>>> import numpy as np
>>> np.set_printoptions(precision=3, suppress=True, linewidth=160, legacy="1.25")
>>> def rd(a):
...     return np.round(a, 3) + 0
... 
>>> arr = np.diag(np.array([3, -3, 0, 3, -2, -3, 1, 0, -1, -3]))
>>> print(arr)
[[ 3  0  0  0  0  0  0  0  0  0]
 [ 0 -3  0  0  0  0  0  0  0  0]
 [ 0  0  0  0  0  0  0  0  0  0]
 [ 0  0  0  3  0  0  0  0  0  0]
 [ 0  0  0  0 -2  0  0  0  0  0]
 [ 0  0  0  0  0 -3  0  0  0  0]
 [ 0  0  0  0  0  0  1  0  0  0]
 [ 0  0  0  0  0  0  0  0  0  0]
 [ 0  0  0  0  0  0  0  0 -1  0]
 [ 0  0  0  0  0  0  0  0  0 -3]]
>>> print(arr[:, 3] @ arr[:, 8])
0
>>> print(rd(np.linalg.pinv(arr)))
[[ 0.333  0.     0.     0.     0.     0.     0.     0.     0.     0.   ]
 [ 0.    -0.333  0.     0.     0.     0.     0.     0.     0.     0.   ]
 [ 0.     0.     0.     0.     0.     0.     0.     0.     0.     0.   ]
 [ 0.     0.     0.     0.333  0.     0.     0.     0.     0.     0.   ]
 [ 0.     0.     0.     0.    -0.5    0.     0.     0.     0.     0.   ]
 [ 0.     0.     0.     0.     0.    -0.333  0.     0.     0.     0.   ]
 [ 0.     0.     0.     0.     0.     0.     1.     0.     0.     0.   ]
 [ 0.     0.     0.     0.     0.     0.     0.     0.     0.     0.   ]
 [ 0.     0.     0.     0.     0.     0.     0.     0.    -1.     0.   ]
 [ 0.     0.     0.     0.     0.     0.     0.     0.     0.    -0.333]]
>>> print(arr.T @ arr)
[[9 0 0 0 0 0 0 0 0 0]
 [0 9 0 0 0 0 0 0 0 0]
 [0 0 0 0 0 0 0 0 0 0]
 [0 0 0 9 0 0 0 0 0 0]
 [0 0 0 0 4 0 0 0 0 0]
 [0 0 0 0 0 9 0 0 0 0]
 [0 0 0 0 0 0 1 0 0 0]
 [0 0 0 0 0 0 0 0 0 0]
 [0 0 0 0 0 0 0 0 1 0]
 [0 0 0 0 0 0 0 0 0 9]]
>>> print(rd(np.linalg.svd(arr, compute_uv=False)))
[3. 3. 3. 3. 3. 2. 1. 1. 0. 0.]
>>> print(rd(np.linalg.norm(arr, axis=0)))
[3. 3. 0. 3. 2. 3. 1. 0. 1. 3.]
>>> print([round(float(np.linalg.det(arr[:i, :i])), 2) + 0 for i in range(1, 11)])
[3.0, -9.0, 0.0, 0.0, 0.0, 0.0, 0.0, 0.0, 0.0, 0.0]
>>> rng = np.random.default_rng(11299)
>>> K = np.array([[-5, 2, 2, -5, 3, 2, -3, 5, 3, -1, 1],
...     [2, -4, -1, 5, -4, -5, 1, -2, 3, -1, -2],
...     [-3, -3, 3, -5, -4, 1, 5, -4, 4, -1, -2],
...     [2, -2, 1, 5, 3, 3, 2, 1, 0, 2, -4],
...     [5, 4, -3, -2, -1, 2, 1, 3, -5, -1, 0],
...     [2, 4, -5, 1, 3, -1, -1, -4, -4, 3, 0],
...     [2, 1, 2, 5, 4, 0, -4, -2, -3, -2, -4],
...     [0, 1, -3, -4, 0, 4, 3, 4, 1, -3, -4]]) * (rng.random((8, 11)) < 0.3)
>>> print(K)
[[ 0  0  0  0  3  2  0  5  0  0  0]
 [ 0  0  0  0  0  0  1 -2  0 -1 -2]
 [-3  0  0 -5  0  0  5  0  0 -1 -2]
 [ 2  0  1  5  0  0  0  1  0  0  0]
 [ 5  0 -3 -2 -1  2  0  0  0  0  0]
 [ 2  0  0  1  3  0  0  0 -4  0  0]
 [ 2  0  2  0  0  0 -4  0 -3  0 -4]
 [ 0  0 -3 -4  0  0  3  4  0  0  0]]
>>> print((arr != 0).astype(int))
[[1 0 0 0 0 0 0 0 0 0]
 [0 1 0 0 0 0 0 0 0 0]
 [0 0 0 0 0 0 0 0 0 0]
 [0 0 0 1 0 0 0 0 0 0]
 [0 0 0 0 1 0 0 0 0 0]
 [0 0 0 0 0 1 0 0 0 0]
 [0 0 0 0 0 0 1 0 0 0]
 [0 0 0 0 0 0 0 0 0 0]
 [0 0 0 0 0 0 0 0 1 0]
 [0 0 0 0 0 0 0 0 0 1]]
>>> print(np.flatnonzero(np.linalg.matrix_power((arr != 0) + (arr.T != 0) + np.eye(10), 10)[3]))
[3]
>>> print((np.linalg.matrix_power((arr != 0) + (arr.T != 0) + np.eye(10), 10) > 0).astype(int))
[[1 0 0 0 0 0 0 0 0 0]
 [0 1 0 0 0 0 0 0 0 0]
 [0 0 1 0 0 0 0 0 0 0]
 [0 0 0 1 0 0 0 0 0 0]
 [0 0 0 0 1 0 0 0 0 0]
 [0 0 0 0 0 1 0 0 0 0]
 [0 0 0 0 0 0 1 0 0 0]
 [0 0 0 0 0 0 0 1 0 0]
 [0 0 0 0 0 0 0 0 1 0]
 [0 0 0 0 0 0 0 0 0 1]]
>>> print(rd(np.linalg.det(arr)))
0.0
>>> print(arr @ arr)
[[9 0 0 0 0 0 0 0 0 0]
 [0 9 0 0 0 0 0 0 0 0]
 [0 0 0 0 0 0 0 0 0 0]
 [0 0 0 9 0 0 0 0 0 0]
 [0 0 0 0 4 0 0 0 0 0]
 [0 0 0 0 0 9 0 0 0 0]
 [0 0 0 0 0 0 1 0 0 0]
 [0 0 0 0 0 0 0 0 0 0]
 [0 0 0 0 0 0 0 0 1 0]
 [0 0 0 0 0 0 0 0 0 9]]
>>> print(rd(np.linalg.norm(K, "nuc")))
43.811
>>> print(rd(np.linalg.norm(K, axis=0)))
[6.782 0.    4.796 8.426 4.359 2.828 7.141 6.782 5.    1.414 4.899]
>>> Uu, sigma, VT = np.linalg.svd(K, full_matrices=False)
>>> print(np.allclose(Uu * sigma @ VT, K))
True
>>> print(np.abs(Uu[:, 0]).round(6).argmax())
2
>>> print(rd(np.abs(VT[0])))
[0.31  0.    0.256 0.674 0.032 0.025 0.562 0.193 0.161 0.06  0.006]
>>> print((sigma > 1e-8).sum())
8
>>> print(rd(np.sqrt((sigma ** 2).sum())), rd(np.linalg.norm(K)))
17.748 17.748
>>> print(rd(sigma))
[11.103  8.044  6.911  6.392  4.42   3.469  2.367  1.104]
>>> cov = K.T @ K
>>> print((K @ K.T).shape)
(8, 8)
>>> print(np.trace(cov), (K ** 2).sum())
315 315
>>> print(cov)
[[ 46   0  -9  17   1  10 -23   2 -14   3  -2]
 [  0   0   0   0   0   0   0   0   0   0   0]
 [ -9   0  23  23   3  -6 -17 -11  -6   0  -8]
 [ 17   0  23  71   5  -4 -37 -11  -4   5  10]
 [  1   0   3   5  19   4   0  15 -12   0   0]
 [ 10   0  -6  -4   4   8   0  10   0   0   0]
 [-23   0 -17 -37   0   0  51  10  12  -6   4]
 [  2   0 -11 -11  15  10  10  46   0   2   4]
 [-14   0  -6  -4 -12   0  12   0  25   0  12]
 [  3   0   0   5   0   0  -6   2   0   2   4]
 [ -2   0  -8  10   0   0   4   4  12   4  24]]
>>> print(rd(np.linalg.svd(K, compute_uv=False) ** 2))
[123.269  64.713  47.758  40.862  19.54   12.034   5.605   1.22 ]
>>> vec = np.array([-2, -3, 3, 3, 0, -5, -3, 3, 5, -2, -4])
>>> print(K @ (2 * vec))
[ 10   2 -28  34 -70 -42  30 -36]
>>> print(K @ np.ones(11))
[10. -4. -6.  9.  1.  2. -7.  0.]
>>> print(K @ np.eye(11)[10])
[ 0. -2. -2.  0.  0.  0. -4.  0.]
>>> M = np.loadtxt("out7.csv", delimiter=",")
>>> print(M)
[[-3.227 -5.227  3.125  0.21   7.103  5.884  0.801  1.23   0.045  0.199  0.726  2.    -2.008]
 [ 1.234 -0.766  3.145  4.275  2.621  1.601 -1.013  3.282  1.599  2.013 -2.882  2.     2.255]
 [-0.677 -2.677  2.596  1.91   5.081  4.287 -0.153  1.551  2.158  1.153 -1.709  2.     0.117]
 [ 2.239  0.239  1.039  2.013  3.722  4.335 -0.354  0.045  5.624  1.354 -3.669  2.     1.626]
 [ 2.849  0.849  1.485 -1.209  2.666  5.195  3.618 -1.12  -1.601 -2.618  4.721  2.     0.32 ]
 [ 1.497 -0.503  2.97   1.719  2.532  2.922  1.501  1.83  -1.801 -0.501  1.972  2.     1.108]
 [ 7.294  5.294  1.829  1.593 -2.123  1.227  3.383  0.626 -3.222 -2.383  4.596  2.     3.943]
 [ 3.642  1.642  1.342  0.509  2.016  4.082  2.155 -0.404  0.752 -1.155  1.652  2.     1.575]
 [ 6.554  4.554  2.5    3.414 -2.054  0.016  1.862  2.207 -2.431 -0.862  2.224  2.     4.484]
 [ 3.925  1.925  1.154 -0.287  1.921  4.527  2.904 -0.989  0.027 -1.904  2.963  2.     1.319]
 [ 1.428 -0.572  2.178  3.389  3.394  2.913 -0.997  1.873  3.943  1.997 -3.816  2.     1.909]
 [ 2.62   0.62   2.126  0.812  2.254  3.658  2.124  0.532 -0.906 -1.124  2.374  2.     1.216]
 [ 3.523  1.523  1.14  -0.626  2.338  4.912  3.027 -1.173 -0.02  -2.027  3.193  2.     0.949]
 [ 4.362  2.362  1.408  4.367  1.229  1.727 -1.277  1.592  5.554  2.277 -5.146  2.     3.865]
 [-0.454 -2.454  3.153  3.289  4.301  2.929 -0.863  2.798  1.776  1.863 -2.574  2.     0.918]
 [-3.527 -5.527  4.141  0.106  6.387  5.07   1.771  2.194 -3.875 -0.771  3.682  2.    -2.211]
 [ 1.815 -0.185  3.116  2.131  2.069  2.411  1.392  2.182 -2.082 -0.392  1.9    2.     1.473]
 [-4.238 -6.238  4.487  1.086  6.751  4.589  0.781  3.03  -3.08   0.219  2.05   2.    -2.076]
 [ 1.317 -0.683  3.487  3.313  2.196  1.698  0.333  3.143 -1.296  0.667  0.153  2.     1.815]
 [ 1.324 -0.676  2.583  2.321  3.093  3.094  0.424  1.744  0.826  0.576 -0.569  2.     1.323]
 [ 4.836  2.836  2.004 -0.611  0.16   3.383  4.533 -0.302 -4.768 -3.533  7.07   2.     1.613]
 [ 8.565  6.565  1.025  2.058 -2.591  1.163  2.75   0.054 -0.578 -1.75   2.524  2.     4.812]
 [ 1.965 -0.035  3.285  3.265  1.749  1.599  0.503  2.918 -1.209  0.497  0.291  2.     2.115]
 [ 3.633  1.633  2.385  3.121  0.983  1.739  0.58   1.945  0.51   0.42  -0.455  2.     2.877]
 [ 2.027  0.027  2.414  1.317  2.559  3.414  1.611  1.072 -0.709 -0.611  1.637  2.     1.172]
 [ 0.003 -1.997  1.924 -0.341  5.074  5.746  1.766 -0.247  0.792 -0.766  1.455  2.    -0.669]
 [ 8.295  6.295  0.571  2.427 -1.867  1.568  1.792 -0.215  2.061 -0.792  0.154  2.     4.861]
 [ 1.872 -0.128  1.863  1.602  3.265  3.9    0.697  0.664  2.08   0.303 -0.744  2.     1.237]
 [ 7.253  5.253  0.64   4.497 -0.893  0.985 -0.73   0.888  5.933  1.73  -4.821  2.     5.375]
 [ 4.419  2.419  0.66  -0.086  1.921  4.673  2.456 -1.383  1.811 -1.456  1.572  2.     1.667]
 [-1.881 -3.881  2.178 -0.567  6.703  6.546  1.304 -0.106  1.319 -0.304  0.787  2.    -1.724]
 [ 4.3    2.3    2.6    2.294  0.1    1.603  1.956  1.747 -2.259 -0.956  2.512  2.     2.797]
 [ 3.755  1.755  2.173  2.639  1.072  2.13   0.912  1.493  0.509  0.088 -0.002  2.     2.697]
 [ 4.566  2.566  1.816  1.76   0.618  2.521  1.839  0.696 -0.191 -0.839  1.495  2.     2.663]
 [ 2.241  0.241  1.741  2.248  3.018  3.515  0.114  0.865  3.167  0.886 -2.032  2.     1.744]
 [ 2.145  0.145  2.25  -0.51   2.605  4.432  3.332 -0.005 -2.911 -2.332  4.915  2.     0.317]
 [ 1.19  -0.81   2.237  4.616  3.573  2.36  -2.284  2.545  5.787  3.284 -6.331  2.     2.403]
 [-2.097 -4.097  3.127  0.997  5.971  4.923  0.581  1.625  0.087  0.419  0.288  2.    -1.05 ]
 [ 3.803  1.803  2.274  2.223  0.923  2.213  1.452  1.385 -0.563 -0.452  1.178  2.     2.513]
 [10.927  8.927  1.144  5.601 -5.071 -1.908  0.507  1.945  1.898  0.493 -1.842  2.     7.764]
 [ 4.048  2.048  1.673  0.335  1.279  3.635  2.862 -0.159 -1.238 -1.862  3.398  2.     1.692]
 [ 3.137  1.137  1.668  3.977  2.195  2.275 -1.241  1.656  5.157  2.241 -4.813  2.     3.057]
 [-4.397 -6.397  3.897  0.921  7.499  5.34   0.278  2.358 -0.812  0.722  0.454  2.    -2.238]
 [ 9.067  7.067  0.354  3.817 -2.421  0.704  0.57   0.263  4.243  0.43  -2.505  2.     5.942]
 [ 5.002  3.002  1.35   1.558  0.647  2.869  1.794  0.129  0.933 -0.794  0.938  2.     2.78 ]]
>>> print(np.linalg.lstsq(M[:-1].T, M[-1])[2])
11
>>> print(rd(np.trace(np.linalg.pinv(M) @ M)))
11.0
